$ python3 -q
>>> import numpy as np
>>> import numpy.linalg as la
>>> np.set_printoptions(precision=2, suppress=True, linewidth=100, floatmode="fixed")
>>> A = np.load("run1.npy")
>>> A
array([[-3.00,  1.00,  0.00],
       [ 0.00, -3.00,  1.00],
       [ 0.00,  0.00, -3.00]])
>>> # triangular, det is the product of the diagonal
>>> vec = np.array([2, 1, 0])
>>> A @ (2 * vec)
array([-10.00,  -6.00,   0.00])
>>> np.einsum("ij,j->i", A, vec)
array([-5.00, -3.00,  0.00])
>>> (A @ vec).argmax()
np.int64(2)
>>> la.norm(A @ vec) <= la.norm(A, 2) * la.norm(vec) + 1e-9
np.True_
>>> np.sign((A @ vec).round(6))
array([-1.00, -1.00,  0.00])
>>> (A * vec).sum(axis=1)
array([-5.00, -3.00,  0.00])
>>> other = la.inv(A)
>>> (np.abs(other) > 1e-9).astype(int)
array([[1, 1, 1],
       [0, 1, 1],
       [0, 0, 1]])
>>> round(la.det(A) * la.det(other), 2)
np.float64(1.0)
>>> other
array([[-0.33, -0.11, -0.04],
       [-0.00, -0.33, -0.11],
       [-0.00, -0.00, -0.33]])
>>> la.det(A) * other
array([[9.00, 3.00, 1.00],
       [0.00, 9.00, 3.00],
       [0.00, 0.00, 9.00]])
>>> A @ other
array([[1.00, 0.00, 0.00],
       [0.00, 1.00, 0.00],
       [0.00, 0.00, 1.00]])
>>> np.round(la.slogdet(A)[0], 2)
np.float64(-1.0)
>>> W1 = np.array([[1, -2, 1, -2, 1, -2], [2, 2, -2, 2, 0, -1], [-2, 0, 2, 1, 0, -1]])
>>> c = np.array([-3, -2, -3, 1, -2, -2])
>>> H = np.maximum(other @ W1 + c, 0)
>>> la.matrix_rank(H)
np.int64(1)
>>> (H > 0).astype(int)
array([[0, 0, 0, 1, 0, 0],
       [0, 0, 0, 1, 0, 0],
       [0, 0, 0, 1, 0, 0]])
>>> C = np.array([[-1, 0, 3],
...     [-1, 1, -3],
...     [-2, -1, -3],
...     [-1, -3, 2],
...     [-3, -3, 1],
...     [2, -3, 3]])
>>> W1 @ C
array([[ -6,   6,  -3],
       [ -4,   1,   7],
       [ -5,  -2, -13]])
>>> w, vecs = la.eig(A)
>>> np.sort(la.eigvals(la.inv(A)))
array([-0.33, -0.33, -0.33])
>>> np.sort(la.eigvals(A.T))
array([-3.00, -3.00, -3.00])
>>> A @ vecs[:, 0] - w[0] * vecs[:, 0]
array([0.00, 0.00, 0.00])
>>> np.prod(w)
np.float64(-27.0)
